$ python -q
>>> import numpy as np
>>> from numpy import linalg as LA
>>> np.set_printoptions(precision=1, suppress=True, linewidth=100, floatmode="fixed")
>>> M = np.array([[1, 0], [0, 1]])
>>> print(M)
[[1 0]
 [0 1]]
>>> # orthonormal columns
>>> evals, V = LA.eigh(M)
>>> print(V.T @ M @ V)
[[1.0 0.0]
 [0.0 1.0]]
>>> print(evals.sum(), np.trace(M))
2.0 2
>>> print(np.unique(evals.round(6) + 0, return_counts=True)[1])
[2]
>>> print(V @ np.diag(evals) @ V.T)
[[1.0 0.0]
 [0.0 1.0]]
>>> print(np.count_nonzero(M))
2
>>> print(LA.svd(M, compute_uv=False))
[1.0 1.0]
>>> print(M.sum(axis=1))
[1 1]
>>> print(M.sum(axis=0))
[1 1]
>>> print(LA.norm(M, axis=0))
[1.0 1.0]
>>> print(round(np.abs(LA.eigvals(M)).max(), 1))
1.0
>>> print(np.trace(M))
2
>>> print(np.sort(np.abs(LA.eigvals(M))))
[1.0 1.0]
>>> print(M @ M)
[[1 0]
 [0 1]]
>>> print(np.allclose(M, M.T))
True
>>> print(M.sum(axis=1))
[1 1]
>>> print(np.sort(np.abs(LA.eigvals(M)))[::-1])
[1.0 1.0]
>>> print(LA.matrix_power(M, 100))
[[1 0]
 [0 1]]
>>> p = np.eye(2)[1]
>>> for _ in range(3):
...     p = p @ M
...     print(p.round(1))
... 
[0.0 1.0]
[0.0 1.0]
[0.0 1.0]
>>> rng = np.random.default_rng(644848)
>>> J = (rng.random((3, 3)) < 0.3) + np.eye(3)
>>> J /= J.sum(axis=1, keepdims=True)
>>> print(J)
[[0.5 0.5 0.0]
 [0.0 1.0 0.0]
 [0.5 0.0 0.5]]
>>> O, V = LA.qr(J[:, :1])[0], LA.qr(J[:, 1:])[0]
>>> sv = LA.svd(O.T @ V, compute_uv=False)
>>> print(round(float(LA.norm(O @ O.T - V @ V.T, 2)), 1))
1.0
>>> print(sv)
[0.8]
>>> O, r_ = LA.qr(J)
>>> print(np.allclose(r_.T @ r_, J.T @ J))
True
>>> print(np.round(np.trace(O @ O.T), 1))
3.0
>>> print(np.abs(np.diag(r_)))
[0.7 1.1 0.3]
>>> print(np.round(O @ r_, 1) + 0)
[[0.5 0.5 0.0]
 [0.0 1.0 0.0]
 [0.5 0.0 0.5]]
>>> print(np.round(LA.matrix_power(J, 100), 1) + 0)
[[0.0 1.0 0.0]
 [0.0 1.0 0.0]
 [0.0 1.0 0.0]]
>>> print(J.sum(axis=1))
[1.0 1.0 1.0]
>>> print(np.sort(np.abs(LA.eigvals(J)))[::-1])
[1.0 0.5 0.5]
>>> p = np.eye(3)[2]
>>> for _ in range(7):
...     p = p @ J
...     print(p.round(1))
... 
[0.5 0.0 0.5]
[0.5 0.2 0.2]
[0.4 0.5 0.1]
[0.2 0.7 0.1]
[0.2 0.8 0.0]
[0.1 0.9 0.0]
[0.1 0.9 0.0]
>>> M2 = J + rng.integers(-2, 3, (3, 2)) @ rng.integers(-2, 3, (2, 3))
>>> print(M2)
[[ 2.5  4.5  4.0]
 [-1.0  5.0  1.0]
 [ 2.5  4.0  4.5]]
>>> print(M2 - J)
[[ 2.0  4.0  4.0]
 [-1.0  4.0  1.0]
 [ 2.0  4.0  4.0]]
>>> print(np.round(LA.svd(M2 - J, compute_uv=False), 1) + 0)
[9.1 2.8 0.0]
>>> M2 = J / LA.norm(J, axis=1, keepdims=True)
>>> C2 = M2 @ M2.T
>>> print((np.abs(C2) > 0.9).astype(int))
[[1 0 0]
 [0 1 0]
 [0 0 1]]
>>> print(LA.norm(M2, axis=1))
[1.0 1.0 1.0]
>>> print(C2)
[[1.0 0.7 0.5]
 [0.7 1.0 0.0]
 [0.5 0.0 1.0]]
>>> print(C2[2])
[0.5 0.0 1.0]
